$ python3 -q
>>> import numpy as np
>>> np.set_printoptions(precision=2, suppress=True, linewidth=140)
>>> rnd = lambda a: np.round(a, 2) + 0
>>> F = np.load("mat.npy")
>>> rnd(F)
array([[-0.04, -0.12,  0.17, -0.04,  0.39, -0.19,  0.15, -0.68, -0.3 ],
       [ 0.33, -0.02, -0.42, -0.25,  0.23, -0.23,  0.6 ,  0.28, -0.18],
       [ 0.22,  0.21, -0.32, -0.38, -0.33,  0.21, -0.27,  0.05, -0.37],
       [-0.07, -0.1 , -0.18, -0.17,  0.45,  0.74, -0.18, -0.08, -0.04],
       [-0.11, -0.08, -0.11,  0.08, -0.48,  0.06,  0.09, -0.17,  0.29],
       [-0.66,  0.52, -0.31, -0.22,  0.06, -0.28, -0.1 , -0.11, -0.07],
       [ 0.07, -0.61, -0.31, -0.16, -0.1 , -0.37, -0.46, -0.17, -0.11],
       [ 0.44,  0.33,  0.29, -0.45, -0.19,  0.  ,  0.02, -0.41,  0.17],
       [ 0.07,  0.1 ,  0.47, -0.21,  0.26, -0.26, -0.4 ,  0.44, -0.12],
       [ 0.18,  0.09, -0.29, -0.1 ,  0.36, -0.15, -0.2 , -0.04,  0.74],
       [ 0.4 ,  0.39, -0.24,  0.65,  0.09, -0.08, -0.28, -0.14, -0.21]])
>>> # columns are unit length and at right angles
>>> u = np.array([3, -5])
>>> rnd(np.convolve(F[7], u))
array([ 1.31, -1.19, -0.78, -2.81,  1.69,  0.96,  0.04, -1.35,  2.58, -0.84])
>>> t3 = np.stack([F, -1 * F, F[::-1]])
>>> rnd(np.linalg.norm(t3, axis=(1, 2)))
array([3., 3., 3.])
>>> rnd(np.einsum("bij,cij->bc", t3, t3))
array([[ 9.  , -9.  ,  1.05],
       [-9.  ,  9.  , -1.05],
       [ 1.05, -1.05,  9.  ]])
>>> arr = np.load("data.npy")
>>> arr
array([[0, 0, 0, 0, 3, 0, 0, 2],
       [0, 1, 0, 0, 0, 0, 1, 0],
       [2, 1, 0, 0, 0, 0, 1, 3],
       [3, 0, 0, 0, 0, 0, 0, 0],
       [0, 1, 0, 0, 0, 0, 0, 3],
       [0, 0, 2, 0, 0, 0, 0, 0],
       [0, 3, 1, 0, 0, 0, 0, 0],
       [0, 0, 0, 0, 0, 3, 0, 0],
       [2, 0, 0, 0, 0, 0, 0, 1],
       [0, 0, 0, 0, 0, 0, 0, 0],
       [0, 0, 0, 3, 0, 0, 0, 0],
       [0, 0, 3, 0, 0, 0, 0, 0]])
>>> th = np.radians(135)
>>> Rm = np.eye(8)
>>> Rm[4, 4] = Rm[1, 1] = np.cos(th)
>>> Rm[4, 1], Rm[1, 4] = -np.sin(th), np.sin(th)
>>> rnd(Rm)
array([[ 1.  ,  0.  ,  0.  ,  0.  ,  0.  ,  0.  ,  0.  ,  0.  ],
       [ 0.  , -0.71,  0.  ,  0.  ,  0.71,  0.  ,  0.  ,  0.  ],
       [ 0.  ,  0.  ,  1.  ,  0.  ,  0.  ,  0.  ,  0.  ,  0.  ],
       [ 0.  ,  0.  ,  0.  ,  1.  ,  0.  ,  0.  ,  0.  ,  0.  ],
       [ 0.  , -0.71,  0.  ,  0.  , -0.71,  0.  ,  0.  ,  0.  ],
       [ 0.  ,  0.  ,  0.  ,  0.  ,  0.  ,  1.  ,  0.  ,  0.  ],
       [ 0.  ,  0.  ,  0.  ,  0.  ,  0.  ,  0.  ,  1.  ,  0.  ],
       [ 0.  ,  0.  ,  0.  ,  0.  ,  0.  ,  0.  ,  0.  ,  1.  ]])
>>> Y = arr @ Rm.T
>>> rnd(np.abs(Y - arr).max(axis=0))
array([0.  , 5.12, 0.  , 0.  , 5.12, 0.  , 0.  , 0.  ])
>>> rng = np.random.default_rng(97338)
>>> Y = arr + rng.integers(-2, 3, (12, 7)) @ rng.integers(-2, 3, (7, 8))
>>> Y
array([[  4,   2,  -2,   2,   3,  -4,   7,  -2],
       [ -1,   3,  -4,  -4,   1,  -3,   2,  -5],
       [ -2,   5,  -1,  -3,   5,  -6,   2,  -5],
       [  4,  -7,  -2,  -2,  -8,  -3,  -4,   5],
       [  1,  -7,  -3,  -4,  -1, -11,  -2,   0],
       [  2,  -3,   6,   3,   4,  -5,   0,  -4],
       [  4,   2,  11,   9,  10,  10,   4,   0],
       [  7,   0,  -2,   4,  -7,   3,   7,   1],
       [  8,  -1,  -1,   4,  -7,  -1,   8,   1],
       [  0,  -2,  -1,  -2,  -2,   7,   0,   2],
       [ -5,  -3,   5,   4,   0,   5,  -3,   7],
       [  3,  -3,   3,   2,  -6,   3,  -2,   7]])
>>> np.abs(Y - arr).sum(axis=1)
array([25, 21, 32, 32, 33, 25, 48, 28, 28, 16, 29, 26])
>>> rnd(np.linalg.svd(Y - arr, compute_uv=False))
array([26.03, 23.46, 20.82, 13.96,  6.26,  4.48,  2.21,  0.  ])
